$ python -q
>>> import numpy as np
>>> from numpy import linalg as LA
>>> np.set_printoptions(suppress=True, linewidth=200)
>>> def rnd(a):
...     return np.round(a, 1) + 0
... 
>>> W0 = np.array([[0, 2, -1, 2], [0, 2, -1, 1], [0, 2, 2, -2]])
>>> W0[:, 0] = 2 * W0[:, 3]
>>> print(W0)
[[ 4  2 -1  2]
 [ 2  2 -1  1]
 [-4  2  2 -2]]
>>> x0 = np.array([8, 3, -7, -8])
>>> print((W0 * x0).sum(axis=1))
[ 29  21 -24]
>>> print((W0 @ x0).argmax())
0
>>> print(W0 @ (2 * x0))
[ 58  42 -48]
>>> print(W0 @ x0)
[ 29  21 -24]
>>> print(LA.norm(W0 @ x0) <= LA.norm(W0, 2) * LA.norm(x0) + 1e-9)
True
>>> print(W0 @ np.eye(4)[1])
[2. 2. 2.]
>>> print(W0 * x0)
[[ 32   6   7 -16]
 [ 16   6   7  -8]
 [-32   6 -14  16]]
>>> def softmax(z):
...     e = np.exp(z - z.max(axis=-1, keepdims=True))
...     return e / e.sum(axis=-1, keepdims=True)
... 
>>> print(rnd(softmax(10 * W0[1])))
[0.5 0.5 0.  0. ]
>>> print(rnd(softmax(W0[1])))
[0.4 0.4 0.  0.2]
>>> print(softmax(W0).sum(axis=1))
[1. 1. 1.]
>>> att = W0 @ W0.T / np.sqrt(4)
>>> print(softmax(att).round(6).argmax(axis=1))
[0 0 2]
>>> print(rnd(softmax(att)[1] @ W0))
[ 3.8  2.  -1.   1.9]
>>> K = np.load("m.npy")
>>> print(K)
[[-1 -2  2  0  0]
 [-3  1  3  0  0]
 [-2  3 -2  0  0]
 [ 0  0  0  3 -1]
 [ 0  0  0 -3 -1]]
>>> # 2 groups of indices that never mix
>>> W1 = np.array([[1, 1, 0, 1, 1, 0],
...     [1, 0, 0, 1, 2, 0],
...     [0, 2, 2, 2, 0, 0],
...     [2, 0, 1, 0, 0, 1],
...     [0, 2, 0, 1, 0, 0]])
>>> c = np.array([1, -6, -6, -9, 5, 0])
>>> act = np.maximum(K @ W1 + c, 0)
>>> print(act)
[[0 0 0 0 0 0]
 [0 0 0 0 4 0]
 [2 0 0 0 9 0]
 [7 0 0 0 5 3]
 [0 0 0 0 5 0]]
>>> print((act > 0).astype(int))
[[0 0 0 0 0 0]
 [0 0 0 0 1 0]
 [1 0 0 0 1 0]
 [1 0 0 0 1 1]
 [0 0 0 0 1 0]]
>>> print((act > 0).mean(axis=0))
[0.4 0.  0.  0.  0.8 0.2]
>>> Z = np.array([[-1, 0], [-1, -2], [-2, -1], [-1, -2], [1, -2], [-2, -2]])
>>> print((act @ Z).round(6).argmax(axis=1))
[0 0 0 0 0]
>>> x0 = np.array([3, -1, -1, 2, 0])
>>> h = np.maximum(K @ x0, 0)
>>> print(K * (h > 1e-9)[:, None])
[[ 0  0  0  0  0]
 [ 0  0  0  0  0]
 [ 0  0  0  0  0]
 [ 0  0  0  3 -1]
 [ 0  0  0  0  0]]
>>> print(np.maximum(K @ (3 * x0), 0))
[ 0  0  0 18  0]
>>> print(rnd(np.tanh(K @ x0)))
[-1. -1. -1.  1. -1.]
>>> A2 = K[0, 0] * K[1:] - np.outer(K[1:, 0], K[0])
>>> print(A2)
[[ 0 -7  3  0  0]
 [ 0 -7  6  0  0]
 [ 0  0  0 -3  1]
 [ 0  0  0  3  1]]
>>> print(LA.matrix_rank(A2), LA.matrix_rank(K))
4 5
>>> T = np.stack([A2, -3 * A2, A2[::-1]])
>>> print(T.shape)
(3, 4, 5)
>>> print((T @ A2.T).shape)
(3, 4, 4)
>>> F = np.loadtxt("dump.csv", delimiter=",")
>>> print(rnd(F))
[[ 1.   0.   0.   0.   0.   0. ]
 [ 0.   1.   0.   0.   0.   0. ]
 [ 0.   0.   1.   0.   0.3  0. ]
 [ 0.   0.   0.   1.   0.   0. ]
 [ 0.   0.  -0.3  0.   1.   0. ]
 [ 0.   0.   0.   0.   0.   1. ]]
>>> # columns are unit length and at right angles
>>> print(rnd(F @ F.T))
[[1. 0. 0. 0. 0. 0.]
 [0. 1. 0. 0. 0. 0.]
 [0. 0. 1. 0. 0. 0.]
 [0. 0. 0. 1. 0. 0.]
 [0. 0. 0. 0. 1. 0.]
 [0. 0. 0. 0. 0. 1.]]
>>> t = np.radians(15)
>>> Rm = np.eye(6)
>>> Rm[0, 0] = Rm[1, 1] = np.cos(t)
>>> Rm[0, 1], Rm[1, 0] = -np.sin(t), np.sin(t)
>>> print(rnd(Rm))
[[ 1.  -0.3  0.   0.   0.   0. ]
 [ 0.3  1.   0.   0.   0.   0. ]
 [ 0.   0.   1.   0.   0.   0. ]
 [ 0.   0.   0.   1.   0.   0. ]
 [ 0.   0.   0.   0.   1.   0. ]
 [ 0.   0.   0.   0.   0.   1. ]]
>>> A2 = F @ Rm.T
>>> print(rnd(LA.svd(F, compute_uv=False)), rnd(LA.svd(A2, compute_uv=False)))
[1. 1. 1. 1. 1. 1.] [1. 1. 1. 1. 1. 1.]
>>> print(rnd(A2))
[[ 1.   0.3  0.   0.   0.   0. ]
 [-0.3  1.   0.   0.   0.   0. ]
 [ 0.   0.   1.   0.   0.3  0. ]
 [ 0.   0.   0.   1.   0.   0. ]
 [ 0.   0.  -0.3  0.   1.   0. ]
 [ 0.   0.   0.   0.   0.   1. ]]
>>> print(rnd(LA.det(Rm)), rnd(np.trace(Rm)))
1.0 5.9
>>> U, sig, VT = LA.svd(F, full_matrices=False)
>>> print(U.shape, sig.shape, VT.shape)
(6, 6) (6,) (6, 6)
>>> print(rnd(np.sqrt((sig ** 2).sum())), rnd(LA.norm(F)))
2.4 2.4
>>> print(rnd(sig))
[1. 1. 1. 1. 1. 1.]
>>> print(VT @ VT.T)
[[1. 0. 0. 0. 0. 0.]
 [0. 1. 0. 0. 0. 0.]
 [0. 0. 1. 0. 0. 0.]
 [0. 0. 0. 1. 0. 0.]
 [0. 0. 0. 0. 1. 0.]
 [0. 0. 0. 0. 0. 1.]]
>>> print(rnd(np.cumsum(sig ** 2) / np.sum(sig ** 2)))
[0.2 0.3 0.5 0.7 0.8 1. ]
>>> rng = np.random.default_rng(86)
>>> A2 = W0 + rng.integers(-2, 3, (3, 2)) @ rng.integers(-2, 3, (2, 4))
>>> print(A2)
[[ 0  1 -7  2]
 [ 6  2  7 -1]
 [ 0  5  4  2]]
>>> print(A2 - W0)
[[-4 -1 -6  0]
 [ 4  0  8 -2]
 [ 4  3  2  4]]
>>> print(LA.matrix_rank(A2 - W0, tol=1e-8))
2
>>> print(np.abs(A2 - W0).sum(axis=1))
[11 14 13]
